$ python3 -q
>>> import numpy as np
>>> np.set_printoptions(precision=2, suppress=True, linewidth=200)
>>> feats = np.load("a.npy")
>>> feats
array([[0.43, 0.  , 0.14, 0.  , 0.43],
       [0.  , 0.33, 0.5 , 0.17, 0.  ],
       [0.2 , 0.3 , 0.3 , 0.1 , 0.1 ],
       [0.27, 0.27, 0.18, 0.09, 0.18],
       [0.23, 0.15, 0.23, 0.15, 0.23]])
>>> print(feats.sum(axis=1))
[1. 1. 1. 1. 1.]
>>> np.linalg.matrix_power(feats, 100)
array([[0.22, 0.21, 0.28, 0.1 , 0.18],
       [0.22, 0.21, 0.28, 0.1 , 0.18],
       [0.22, 0.21, 0.28, 0.1 , 0.18],
       [0.22, 0.21, 0.28, 0.1 , 0.18],
       [0.22, 0.21, 0.28, 0.1 , 0.18]])
>>> np.sort(np.abs(np.linalg.eigvals(feats)))[::-1]
array([1.  , 0.47, 0.07, 0.07, 0.05])
>>> pr = np.eye(5)[3]
>>> for _ in range(4):
...     pr = pr @ feats
...     print(pr.round(2))
... 
[0.27 0.27 0.18 0.09 0.18]
[0.22 0.2  0.29 0.1  0.19]
[0.22 0.21 0.28 0.1  0.19]
[0.22 0.21 0.28 0.1  0.19]
>>> B = np.array([[0, 0], [0, 3], [3, 3]])
>>> cent = np.array([[0, 2, 2, 0, 1, 4], [3, 2, 3, 4, 4, 1]])
>>> arr = B @ cent
>>> print(arr)
[[ 0  0  0  0  0  0]
 [ 9  6  9 12 12  3]
 [ 9 12 15 12 15 15]]
>>> np.linalg.matrix_rank(arr, rtol=0.1)
np.int64(2)
>>> round(float(np.linalg.norm(arr, 2)), 2)
38.49
>>> print(round(float(np.linalg.norm(arr[2], 1)), 2), np.round(np.linalg.norm(arr[2], np.inf), 2))
78.0 15.0
>>> arr[2] @ arr[1]
np.int64(657)
>>> print(round(float(np.linalg.norm(arr, 1)), 2), np.round(np.linalg.norm(arr, np.inf), 2))
27.0 78.0
>>> np.round(np.linalg.norm(arr, "nuc"), 2)
np.float64(46.07)
>>> np.linalg.norm(arr, axis=1).argmax()
np.int64(2)
